$ ipython --no-banner

In [1]: import numpy as np

In [2]: np.set_printoptions(suppress=True, linewidth=160)

In [3]: rd = lambda a: np.round(a, 4) + 0

In [4]: W0 = np.loadtxt("run18.csv", delimiter=",")

In [5]: W0
Out[5]: 
array([[1., 0., 0., 0., 0., 0., 0., 0.],
       [0., 1., 0., 0., 0., 0., 0., 0.],
       [4., 2., 1., 0., 0., 0., 0., 0.],
       [4., 3., 3., 1., 0., 0., 0., 0.],
       [4., 4., 1., 4., 1., 0., 0., 0.],
       [5., 3., 4., 5., 2., 1., 0., 0.],
       [2., 5., 4., 5., 3., 4., 1., 0.],
       [5., 4., 4., 0., 0., 3., 2., 1.]])

In [6]: B = W0 / np.sqrt((W0 ** 2).mean(axis=1, keepdims=True))

In [7]: rd(B[7])
Out[7]: array([1.6784, 1.3427, 1.3427, 0.    , 0.    , 1.007 , 0.6713, 0.3357])

In [8]: rd(np.linalg.norm(B, axis=1))
Out[8]: array([2.8284, 2.8284, 2.8284, 2.8284, 2.8284, 2.8284, 2.8284, 2.8284])

In [9]: np.linalg.matrix_rank(B) == np.linalg.matrix_rank(W0)
Out[9]: np.True_

In [10]: B = np.array([[9, 3, 3],
    ...:     [9, 5, 6],
    ...:     [1, 8, 8],
    ...:     [4, 7, 7],
    ...:     [9, 9, 2],
    ...:     [8, 6, 5],
    ...:     [0, 8, 0],
    ...:     [5, 7, 9]])

In [11]: np.linalg.matrix_rank(W0 @ B)
Out[11]: np.int64(3)

In [12]: np.vstack([W0, B.T]).shape
Out[12]: (11, 8)

In [13]: B.T @ W0.T
Out[13]: 
array([[  9.,   9.,  55.,  70.,  98., 122., 146., 114.],
       [  3.,   5.,  30.,  58.,  77., 121., 157., 108.],
       [  3.,   6.,  32.,  61.,  74., 109., 129.,  95.]])

In [14]: np.einsum("ij->j", W0)
Out[14]: array([25., 22., 17., 15.,  6.,  8.,  3.,  1.])

In [15]: np.einsum("ij,ij->i", W0, W0)
Out[15]: array([ 1.,  1., 21., 35., 50., 80., 96., 71.])
